>>> import numpy as np
>>> np.set_printoptions(suppress=True, linewidth=160)
>>> W2 = np.array([[4, 1, 1, 2, 2, -5, 3, 2, 5, -3, -2, 1],
...     [2, 5, -2, -4, -4, -4, 1, -4, -2, -2, 3, 2]])
>>> K = np.repeat(W2, 23 // 2, axis=0)
>>> rng = np.random.default_rng(40)
>>> K = K + 0.05 * rng.normal(size=K.shape)
>>> K.round(2)
array([[ 3.94,  0.95,  0.96,  2.04,  1.95, -5.05,  2.98,  2.07,  4.95, -3.03, -1.99,  1.01],
       [ 4.02,  0.97,  0.95,  1.93,  2.02, -5.01,  3.02,  2.  ,  5.07, -2.97, -1.99,  1.  ],
       [ 3.97,  0.98,  0.98,  2.08,  1.99, -5.03,  3.01,  2.04,  4.94, -3.12, -2.01,  1.05],
       [ 3.97,  1.03,  1.02,  2.03,  1.97, -5.02,  3.08,  2.03,  4.87, -2.94, -1.9 ,  0.99],
       [ 4.04,  0.96,  1.  ,  2.  ,  1.97, -4.95,  3.03,  2.03,  5.05, -3.11, -1.98,  0.92],
       [ 3.98,  1.  ,  0.95,  2.01,  1.93, -5.02,  3.04,  1.95,  5.01, -3.08, -1.99,  0.91],
       [ 3.95,  0.91,  1.01,  1.95,  1.97, -4.99,  3.04,  2.03,  4.99, -2.93, -1.96,  0.99],
       [ 4.09,  0.95,  0.99,  2.06,  2.04, -4.98,  2.98,  1.95,  4.98, -2.97, -2.02,  0.93],
       [ 3.98,  1.11,  1.05,  2.11,  2.01, -5.  ,  2.98,  2.1 ,  4.97, -3.  , -1.96,  0.94],
       [ 3.98,  0.96,  1.  ,  2.03,  1.96, -4.97,  2.97,  2.  ,  4.99, -3.04, -2.07,  0.99],
       [ 3.99,  1.11,  1.07,  2.07,  1.98, -4.92,  3.06,  2.02,  5.08, -2.97, -1.97,  1.01],
       [ 1.97,  5.07, -2.06, -3.98, -4.06, -3.99,  0.96, -3.95, -2.02, -2.02,  2.96,  1.97],
       [ 1.97,  5.07, -1.99, -4.04, -3.93, -3.98,  1.04, -3.95, -2.05, -2.03,  3.01,  2.09],
       [ 2.06,  4.92, -2.08, -3.92, -3.99, -3.94,  1.06, -4.09, -1.95, -2.  ,  3.  ,  2.11],
       [ 2.  ,  4.97, -2.07, -3.91, -3.96, -4.05,  1.01, -3.98, -2.09, -1.97,  2.97,  2.06],
       [ 1.97,  5.  , -2.11, -4.05, -4.05, -3.9 ,  0.99, -3.99, -2.04, -2.03,  3.01,  2.13],
       [ 1.97,  5.09, -1.92, -3.99, -3.96, -3.94,  0.96, -4.01, -2.04, -2.01,  3.04,  2.11],
       [ 2.04,  5.03, -2.11, -3.93, -4.03, -3.96,  1.04, -3.92, -2.01, -1.98,  3.01,  1.99],
       [ 2.05,  4.99, -2.01, -3.96, -3.94, -4.15,  1.01, -4.  , -1.85, -2.19,  3.01,  2.02],
       [ 1.99,  5.07, -1.99, -4.  , -4.11, -3.98,  1.03, -3.92, -1.99, -1.91,  3.11,  1.97],
       [ 2.06,  4.94, -2.07, -3.96, -3.97, -4.01,  0.95, -4.07, -1.99, -2.03,  3.05,  2.05],
       [ 1.94,  4.98, -2.04, -4.  , -4.02, -4.06,  0.94, -4.05, -2.02, -2.11,  2.97,  2.05]])
>>> def softmax(z):
...     e = np.exp(z - z.max(axis=-1, keepdims=True))
...     return e / e.sum(axis=-1, keepdims=True)
... 
>>> print(np.round(softmax(10 * K[19]), 2) + 0)
[0. 1. 0. 0. 0. 0. 0. 0. 0. 0. 0. 0.]
>>> np.round(softmax(K[19]), 2) + 0
array([0.04, 0.8 , 0.  , 0.  , 0.  , 0.  , 0.01, 0.  , 0.  , 0.  , 0.11, 0.04])
>>> S = K @ K.T / np.sqrt(12)
>>> np.round(softmax(S)[19] @ K, 2)
array([ 2.  ,  5.01, -2.04, -3.98, -4.  , -4.  ,  1.  , -3.99, -2.  , -2.03,  3.01,  2.05])
>>> softmax(S).round(6).argmax(axis=1)
array([ 4,  4,  4,  4,  4,  4,  4,  4,  4,  4,  4, 21, 21, 21, 21, 21, 21, 21, 21, 21, 21, 21])
>>> out = K + rng.integers(-2, 3, (22, 2)) @ rng.integers(-2, 3, (2, 12))
>>> out.round(2)
array([[  7.94,  -4.05,  -2.04,   4.04,   0.95, -10.05,   6.98,   3.07,  10.95,  -7.03,  -1.99,   3.01],
       [  6.02,  -0.03,  -0.05,   3.93,   3.02,  -6.01,   5.02,   1.  ,   7.07,  -2.97,   0.01,   3.  ],
       [  3.97,   0.98,   0.98,   2.08,   1.99,  -5.03,   3.01,   2.04,   4.94,  -3.12,  -2.01,   1.05],
       [ -1.03,   5.03,   4.02,  -1.97,   0.97,  -1.02,  -1.92,   3.03,  -1.13,  -0.94,  -4.9 ,  -3.01],
       [  4.04,   3.96,   2.  ,   4.  ,   4.97,  -1.95,   3.03,  -0.97,   3.05,   0.89,   2.02,   2.92],
       [  1.98,   2.  ,   1.95,   0.01,   0.93,  -4.02,   1.04,   2.95,   3.01,  -3.08,  -3.99,  -1.09],
       [  6.95,  -2.09,  -0.99,   3.95,   1.97,  -7.99,   6.04,   2.03,   8.99,  -4.93,  -0.96,   2.99],
       [  6.09,  -3.05,  -1.01,   2.06,   0.04,  -8.98,   4.98,   3.95,   8.98,  -6.97,  -4.02,   0.93],
       [  6.98,   1.11,   0.05,   6.11,   5.01,  -5.  ,   5.98,  -0.9 ,   6.97,  -1.  ,   3.04,   4.94],
       [  0.98,   0.96,   2.  ,  -1.97,  -1.04,  -4.97,  -0.03,   5.  ,   2.99,  -5.04,  -7.07,  -3.01],
       [  1.99,   2.11,   2.07,   0.07,   0.98,  -3.92,   1.06,   3.02,   3.08,  -2.97,  -3.97,  -0.99],
       [  4.97,   5.07,  -3.06,   0.02,  -1.06,  -3.99,   3.96,  -6.95,  -0.02,  -0.02,   7.96,   5.97],
       [  1.97,   8.07,  -0.99,  -2.04,  -0.93,  -0.98,   1.04,  -6.95,  -4.05,   1.97,   7.01,   4.09],
       [ -3.94,  10.92,   1.92,  -7.92,  -3.99,   2.06,  -4.94,  -4.09,  -9.95,   2.  ,   1.  ,  -1.89],
       [ -3.  ,   8.97,   0.93,  -7.91,  -4.96,  -0.05,  -3.99,  -2.98,  -8.09,   0.03,  -0.03,  -1.94],
       [ -2.03,  10.  ,   0.89,  -6.05,  -3.05,   1.1 ,  -3.01,  -4.99,  -8.04,   1.97,   3.01,   0.13],
       [  0.97,   4.09,  -1.92,  -5.99,  -5.96,  -4.94,  -0.04,  -2.01,  -2.04,  -4.01,   0.04,   0.11],
       [  6.04,   3.03,  -4.11,   0.07,  -2.03,  -5.96,   5.04,  -5.92,   1.99,  -1.98,   7.01,   5.99],
       [  5.05,   1.99,  -4.01,  -1.96,  -3.94,  -7.15,   4.01,  -4.  ,   2.15,  -4.19,   4.01,   4.02],
       [  3.99,   4.07,  -2.99,  -2.  ,  -3.11,  -4.98,   3.03,  -4.92,   0.01,  -1.91,   5.11,   3.97],
       [  0.06,   8.94,  -0.07,  -3.96,  -1.97,  -0.01,  -1.05,  -6.07,  -5.99,   1.97,   5.05,   2.05],
       [ -4.06,  10.98,   1.96,  -8.  ,  -4.02,   1.94,  -5.06,  -4.05, -10.02,   1.89,   0.97,  -1.95]])
>>> np.linalg.matrix_rank(out - K, tol=1e-8)
np.int64(2)
>>> np.round(np.linalg.svd(out - K, compute_uv=False), 2) + 0
array([41.33, 23.34,  0.  ,  0.  ,  0.  ,  0.  ,  0.  ,  0.  ,  0.  ,  0.  ,  0.  ,  0.  ])
